$ ipython --no-banner

In [1]: import numpy as np

In [2]: import numpy.linalg as la

In [3]: np.set_printoptions(suppress=True, linewidth=120)

In [4]: def rnd(a):
   ...:     return np.round(a, 2) + 0
   ...: 

In [5]: r0 = np.array([2, 1, 1, 1, 1, 0, 2, 1])

In [6]: r1 = np.array([1, 1, 0, -3, 1, 3, 1, 1, 1])

In [7]: E = r0[:, None] + r1[None, :]

In [8]: E
Out[8]: 
array([[ 3,  3,  2, -1,  3,  5,  3,  3,  3],
       [ 2,  2,  1, -2,  2,  4,  2,  2,  2],
       [ 2,  2,  1, -2,  2,  4,  2,  2,  2],
       [ 2,  2,  1, -2,  2,  4,  2,  2,  2],
       [ 2,  2,  1, -2,  2,  4,  2,  2,  2],
       [ 1,  1,  0, -3,  1,  3,  1,  1,  1],
       [ 3,  3,  2, -1,  3,  5,  3,  3,  3],
       [ 2,  2,  1, -2,  2,  4,  2,  2,  2]])

In [9]: # null space of dimension 7

In [10]: Uu, sig, vt = la.svd(E)

In [11]: evecs = vt[:(sig > 1e-8).sum()]

In [12]: rng = np.random.default_rng(12546)

In [13]: x = E[6] + 4 * E[2] + rng.integers(2) * np.eye(9)[0]

In [14]: x
Out[14]: array([11., 11.,  6., -9., 11., 21., 11., 11., 11.])

In [15]: rnd(la.norm(x - evecs.T @ evecs @ x))
Out[15]: np.float64(0.0)

In [16]: rnd(np.diag(evecs.T @ evecs))
Out[16]: array([0.12, 0.12, 0.13, 0.78, 0.12, 0.38, 0.12, 0.12, 0.12])

In [17]: print(la.matrix_rank(np.vstack([E, x])))
2

In [18]: np.allclose(evecs.T @ evecs @ x, x)
Out[18]: True

In [19]: A2 = E / np.sqrt((E ** 2).mean(axis=1, keepdims=True))

In [20]: la.matrix_rank(E - E.mean(axis=1, keepdims=True))
Out[20]: np.int64(1)

In [21]: rnd(la.norm(A2, axis=1))
Out[21]: array([3., 3., 3., 3., 3., 3., 3., 3.])

In [22]: la.matrix_rank(A2) == la.matrix_rank(E)
Out[22]: np.True_

In [23]: rnd(A2[1])
Out[23]: array([ 0.89,  0.89,  0.45, -0.89,  0.89,  1.79,  0.89,  0.89,  0.89])

In [24]: rnd(E - E.mean(axis=1, keepdims=True))
Out[24]: 
array([[ 0.33,  0.33, -0.67, -3.67,  0.33,  2.33,  0.33,  0.33,  0.33],
       [ 0.33,  0.33, -0.67, -3.67,  0.33,  2.33,  0.33,  0.33,  0.33],
       [ 0.33,  0.33, -0.67, -3.67,  0.33,  2.33,  0.33,  0.33,  0.33],
       [ 0.33,  0.33, -0.67, -3.67,  0.33,  2.33,  0.33,  0.33,  0.33],
       [ 0.33,  0.33, -0.67, -3.67,  0.33,  2.33,  0.33,  0.33,  0.33],
       [ 0.33,  0.33, -0.67, -3.67,  0.33,  2.33,  0.33,  0.33,  0.33],
       [ 0.33,  0.33, -0.67, -3.67,  0.33,  2.33,  0.33,  0.33,  0.33],
       [ 0.33,  0.33, -0.67, -3.67,  0.33,  2.33,  0.33,  0.33,  0.33]])
